$ ipython --no-banner

In [1]: import numpy as np

In [2]: np.set_printoptions(precision=2, suppress=True, linewidth=160)

In [3]: mat = np.array([[2.08, -2.94, 0.11], [0.61, -2.75, -3.22]])

In [4]: def softmax(z):
   ...:     e = np.exp(z - z.max(axis=-1, keepdims=True))
   ...:     return e / e.sum(axis=-1, keepdims=True)
   ...: 

In [5]: softmax(mat[1] + 5)
Out[5]: array([0.95, 0.03, 0.02])

In [6]: softmax(mat[1])
Out[6]: array([0.95, 0.03, 0.02])

In [7]: np.round(softmax(10 * mat[1]), 2) + 0
Out[7]: array([1., 0., 0.])

In [8]: softmax(mat).sum(axis=1)
Out[8]: array([1., 1.])

In [9]: att = mat @ mat.T / np.sqrt(3)

In [10]: np.round(softmax(att), 2) + 0
Out[10]: 
array([[0.91, 0.09],
       [0.  , 1.  ]])

In [11]: np.round(softmax(att + np.triu(np.full(att.shape, -np.inf), 1)), 2) + 0
Out[11]: 
array([[1., 0.],
       [0., 1.]])

In [12]: x0 = np.array([-3, 0, -1])

In [13]: (mat * x0).sum(axis=1)
Out[13]: array([-6.35,  1.39])

In [14]: mat @ np.eye(3)[2]
Out[14]: array([ 0.11, -3.22])

In [15]: E = np.load("w.npy")

In [16]: E
Out[16]: 
array([[-18.88,   3.77,   5.41],
       [ 19.99,  -0.07,  -0.68],
       [ 15.61,  -2.52,  12.25],
       [ 18.54,  -1.43,  -7.37],
       [-19.7 ,   2.57,   2.33],
       [ -5.79, -14.08,  12.97],
       [ 11.04,   9.86, -13.45],
       [ 12.85, -15.13,   2.42],
       [ 11.43, -15.66,  -4.89],
       [ 11.81,  -9.53,  13.03],
       [  3.54,  10.54, -16.62],
       [-13.8 , -12.07,  -7.99],
       [ -9.97,  -1.37, -17.28],
       [ 19.19,  -1.74,   5.36],
       [ 12.76,  11.77,   9.94],
       [ -9.66,  -9.56, -14.67],
       [  9.75, -16.2 ,  -6.53],
       [  3.21,  -9.47,  17.32],
       [ 17.92,  -7.49,   4.77],
       [-10.6 ,   9.88,  13.79],
       [ 15.17,  -1.28,  12.97],
       [  7.76,  -0.99,  18.41],
       [ 13.45, -14.8 ,  -0.29],
       [-14.23,   6.77,  12.31]])

In [17]: D = np.linalg.norm(E[:, None] - E[None], axis=-1)

In [18]: (D + 1e9 * np.eye(24)).round(6).argmin(axis=1)
Out[18]: array([ 4, 13, 20,  1,  0, 17, 10, 22, 16,  2,  6, 15, 15, 18, 20, 11,  8,  9, 13, 23,  2, 20,  7, 19])

In [19]: D[18].round(6).argsort(kind="stable")[:4]
Out[19]: array([18, 13,  2,  1])

In [20]: np.flatnonzero(D[18] < D.mean() / 2)
Out[20]: array([ 1,  2,  7,  9, 13, 18, 20, 22])

In [21]: np.linalg.matrix_rank(D ** 2)
Out[21]: np.int64(5)

In [22]: print(D.mean(axis=1).argmax())
12

In [23]: ang = np.radians(120)

In [24]: r_ = np.eye(3)

In [25]: r_[2, 2] = r_[0, 0] = np.cos(ang)

In [26]: r_[2, 0], r_[0, 2] = -np.sin(ang), np.sin(ang)

In [27]: print(r_)
[[-0.5   0.    0.87]
 [ 0.    1.    0.  ]
 [-0.87  0.   -0.5 ]]

In [28]: M2 = E @ r_.T

In [29]: np.linalg.svd(E, compute_uv=False), np.linalg.svd(M2, compute_uv=False)
Out[29]: (array([69.62, 53.43, 43.56]), array([69.62, 53.43, 43.56]))

In [30]: round(float(np.linalg.det(r_)), 2), round(np.trace(r_), 2)
Out[30]: (1.0, np.float64(0.0))

In [31]: np.abs(M2 - E).max(axis=0)
Out[31]: array([34.19,  0.  , 34.55])

In [32]: np.linalg.svd(E, compute_uv=False)
Out[32]: array([69.62, 53.43, 43.56])

In [33]: E.shape
Out[33]: (24, 3)

In [34]: print(E.mean(axis=0))
[ 4.22 -3.26  2.23]

In [35]: np.unravel_index(np.abs(E).argmax(), E.shape)
Out[35]: (np.int64(1), np.int64(0))

In [36]: E.sum(axis=0)
Out[36]: array([101.39, -78.23,  53.51])

In [37]: print(np.round(softmax(E[16] + -3), 2) + 0)
[1. 0. 0.]

In [38]: np.round(softmax(10 * E[16]), 2) + 0
Out[38]: array([1., 0., 0.])

In [39]: np.round(softmax(E[16]), 2) + 0
Out[39]: array([1., 0., 0.])

In [40]: att = E @ E.T / np.sqrt(3)

In [41]: softmax(att).round(6).argmax(axis=1)
Out[41]: array([ 0,  1,  2,  3,  4,  5,  6,  7,  8,  9, 10, 11, 12, 13, 14, 15, 16, 17, 18, 19, 20, 21, 22, 23])

In [42]: Xs = E - E.mean(axis=0)

In [43]: U, sig, Vh = np.linalg.svd(Xs, full_matrices=False)

In [44]: np.round((sig ** 2).sum() ** 2 / (sig ** 4).sum(), 2)
Out[44]: np.float64(2.7)

In [45]: sig ** 2 / (sig ** 2).sum()
Out[45]: array([0.48, 0.32, 0.2 ])

In [46]: Vh[0] * np.sign(Vh[0, np.abs(Vh[0]).argmax()])
Out[46]: array([ 0.96, -0.2 ,  0.18])

In [47]: np.round(Xs.mean(axis=0), 2) + 0
Out[47]: array([0., 0., 0.])

In [48]: print(np.abs(U[:, 0]).argmax())
4

In [49]: sig
Out[49]: array([64.64, 53.24, 42.23])

In [50]: arr = np.load("x.npy")

In [51]: arr
Out[51]: 
array([[-2.77, -0.8 , -1.5 , -0.3 ],
       [-1.06,  0.7 , -0.5 ,  1.1 ],
       [-1.01,  0.5 , -0.5 , -1.5 ],
       [-0.51,  1.3 ,  0.  ,  0.9 ],
       [-2.87,  0.6 , -1.8 , -0.3 ],
       [ 1.  , -0.4 ,  0.3 ,  0.4 ],
       [-1.55,  0.3 , -1.1 ,  0.7 ],
       [-1.15,  0.4 , -0.5 ,  0.3 ],
       [-0.49, -1.3 , -0.3 ,  0.1 ],
       [-2.65, -1.4 , -1.1 ,  2.1 ],
       [-0.62, -1.5 , -0.5 ,  0.  ],
       [ 0.79, -0.3 ,  0.4 ,  0.2 ],
       [-3.33,  1.  , -1.6 , -0.6 ],
       [-1.59,  1.  , -0.7 , -1.  ]])

In [52]: proj = arr @ np.linalg.solve(arr.T @ arr, arr.T)

In [53]: np.allclose(proj @ proj, proj)
Out[53]: True

In [54]: np.round(np.linalg.eigvalsh(proj), 2) + 0
Out[54]: array([0., 0., 0., 0., 0., 0., 0., 0., 0., 0., 1., 1., 1., 1.])

In [55]: C2 = arr.T @ arr

In [56]: (arr @ arr.T).shape
Out[56]: (14, 14)

In [57]: np.linalg.matrix_rank(C2)
Out[57]: np.int64(4)

In [58]: np.allclose(C2, C2.T)
Out[58]: True

In [59]: Xs = arr - arr.mean(axis=0)

In [60]: U, sig, Vh = np.linalg.svd(Xs, full_matrices=False)

In [61]: np.abs(Vh[-1])
Out[61]: array([0.45, 0.05, 0.89, 0.06])

In [62]: np.abs(Vh[0]).argmax()
Out[62]: np.int64(0)

In [63]: np.round(Xs.mean(axis=0), 2) + 0
Out[63]: array([0., 0., 0., 0.])

In [64]: sig ** 2 / (sig ** 2).sum()
Out[64]: array([0.56, 0.27, 0.16, 0.01])

In [65]: round(float((sig ** 2).sum() ** 2 / (sig ** 4).sum()), 2)
Out[65]: 2.4

In [66]: x0 = np.array([9, 7, 4, 9])

In [67]: target = arr @ x0

In [68]: print(np.round(np.linalg.pinv(arr) @ arr, 2) + 0)
[[1. 0. 0. 0.]
 [0. 1. 0. 0.]
 [0. 0. 1. 0.]
 [0. 0. 0. 1.]]

In [69]: target
Out[69]: array([-39.23,   3.26, -21.09,  12.61, -31.53,  11.  ,  -9.95,  -6.85, -13.81, -19.15, -18.08,   8.41, -34.77, -19.11])

In [70]: rng = np.random.default_rng(348)

In [71]: target = target + 0.3 * rng.normal(size=14)

In [72]: target
Out[72]: array([-38.96,   3.32, -21.22,  12.57, -30.88,  10.68, -10.25,  -6.14, -14.06, -19.09, -17.91,   8.48, -34.97, -19.64])

In [73]: c, *_ = np.linalg.lstsq(arr, target)

In [74]: np.round(np.linalg.norm(target - arr @ c), 2)
Out[74]: np.float64(1.23)

In [75]: print(np.round(arr.T @ (target - arr @ c), 2) + 0)
[0. 0. 0. 0.]

In [76]: c.round()
Out[76]: array([9., 7., 4., 9.])

In [77]: Xs = (arr - arr.mean(axis=0)) / arr.std(axis=0)

In [78]: print(Xs.std(axis=0))
[1. 1. 1. 1.]

In [79]: c = np.linalg.lstsq(np.delete(Xs, 3, axis=1), Xs[:, 3])[0]

In [80]: c
Out[80]: array([-1.04, -0.35,  1.12])

In [81]: round(float(1 - np.var(Xs[:, 3] - np.delete(Xs, 3, axis=1) @ c)), 2)
Out[81]: 0.18

In [82]: A = np.load("data.npy")

In [83]: A
Out[83]: 
array([[-0.37, -0.88, -0.3 ],
       [ 0.91, -0.28, -0.3 ],
       [ 0.18, -0.39,  0.9 ]])

In [84]: r0 = np.array([1, 1, 0])

In [85]: M2 = A + np.outer(r0, np.eye(3)[1])

In [86]: np.linalg.matrix_rank(np.linalg.inv(M2) - np.linalg.inv(A), tol=1e-8)
Out[86]: np.int64(1)

In [87]: print(np.linalg.matrix_rank(M2 - A))
1

In [88]: m1 = np.load("m.npy")

In [89]: print(m1)
[[ 1.36 -0.8   0.48]
 [-0.8   1.    0.6 ]
 [ 0.48  0.6   1.64]]

In [90]: # rows and columns are dependent

In [91]: vals, vecs = np.linalg.eigh(m1)

In [92]: x0 = np.array([-3, 0, 2])

In [93]: round(x0 @ m1 @ x0 / (x0 @ x0), 2), round(float(vals[0]), 2), vals[-1]
Out[93]: (np.float64(1.0), -0.0, np.float64(2.0))

In [94]: vecs * np.abs(vals) @ vecs.T
Out[94]: 
array([[ 1.36, -0.8 ,  0.48],
       [-0.8 ,  1.  ,  0.6 ],
       [ 0.48,  0.6 ,  1.64]])
